% ipython --no-banner

In [1]: import numpy as np

In [2]: import numpy.linalg as la

In [3]: np.set_printoptions(suppress=True, linewidth=100)

In [4]: arr = np.load("x.npy")

In [5]: print(arr)
[[ 5  2  2  3  5  0 -1  2  5  1  2  4]
 [ 6  3  3  4  6  1  0  3  6  2  3  5]
 [ 3  0  0  1  3 -2 -3  0  3 -1  0  2]
 [ 3  0  0  1  3 -2 -3  0  3 -1  0  2]
 [ 3  0  0  1  3 -2 -3  0  3 -1  0  2]
 [ 2 -1 -1  0  2 -3 -4 -1  2 -2 -1  1]
 [ 3  0  0  1  3 -2 -3  0  3 -1  0  2]
 [ 3  0  0  1  3 -2 -3  0  3 -1  0  2]
 [ 1 -2 -2 -1  1 -4 -5 -2  1 -3 -2  0]
 [ 2 -1 -1  0  2 -3 -4 -1  2 -2 -1  1]]

In [6]: # columns 1 and 2 are equal

In [7]: U, sv, Vt = la.svd(arr)

In [8]: print(sv.round(2) + 0)
[22.54 13.86  0.    0.    0.    0.    0.    0.    0.    0.  ]

In [9]: print(np.argmax(sv[:-1] / (sv[1:] + 1e-6)) + 1)
2

In [10]: A2 = U[:, :2] @ np.diag(sv[:2]) @ Vt[:2]

In [11]: print(la.matrix_rank(A2))
2

In [12]: print(np.round(la.norm(arr - A2) / la.norm(arr), 2))
0.0

In [13]: W0 = np.load("data.npy")

In [14]: print(W0)
[[ 0.  0.  0.  0.  0. -2. -1. -1.]
 [ 0.  0.  0.  0.  0.  1. -1. -2.]
 [ 0.  0.  0.  0.  0. -1.  2.  1.]
 [ 0.  0.  0.  0.  0.  1.  0.  0.]
 [ 0.  0.  0.  0.  0.  2. -2. -2.]
 [-2.  1. -1.  1.  2.  0.  0.  0.]
 [-1. -1.  2.  0. -2.  0.  0.  0.]
 [-1. -2.  1.  0. -2.  0.  0.  0.]]

In [15]: # equal to its transpose

In [16]: r = la.matrix_rank(W0)

In [17]: print(r)
6

In [18]: null = la.svd(W0)[2][r:].T

In [19]: print(null.shape)
(8, 2)

In [20]: print([int(la.matrix_rank(W0[:, :j + 1])) for j in range(8)])
[1, 2, 3, 3, 3, 4, 5, 6]

In [21]: print(round(float(np.trace(la.pinv(W0) @ W0)), 2))
6.0

In [22]: print(np.round(W0 @ la.pinv(W0) @ W0, 2) + 0)
[[ 0.  0.  0.  0.  0. -2. -1. -1.]
 [ 0.  0.  0.  0.  0.  1. -1. -2.]
 [ 0.  0.  0.  0.  0. -1.  2.  1.]
 [ 0.  0.  0.  0.  0.  1.  0.  0.]
 [ 0.  0.  0.  0.  0.  2. -2. -2.]
 [-2.  1. -1.  1.  2.  0.  0.  0.]
 [-1. -1.  2.  0. -2.  0.  0.  0.]
 [-1. -2.  1.  0. -2.  0.  0.  0.]]

In [23]: try:
    ...:     la.inv(W0)
    ...: except la.LinAlgError as e:
    ...:     print(e)
    ...: 
Singular matrix

In [24]: print(np.abs(np.diag(la.qr(W0)[1])) > 1e-9)
[ True  True  True False False  True  True  True]
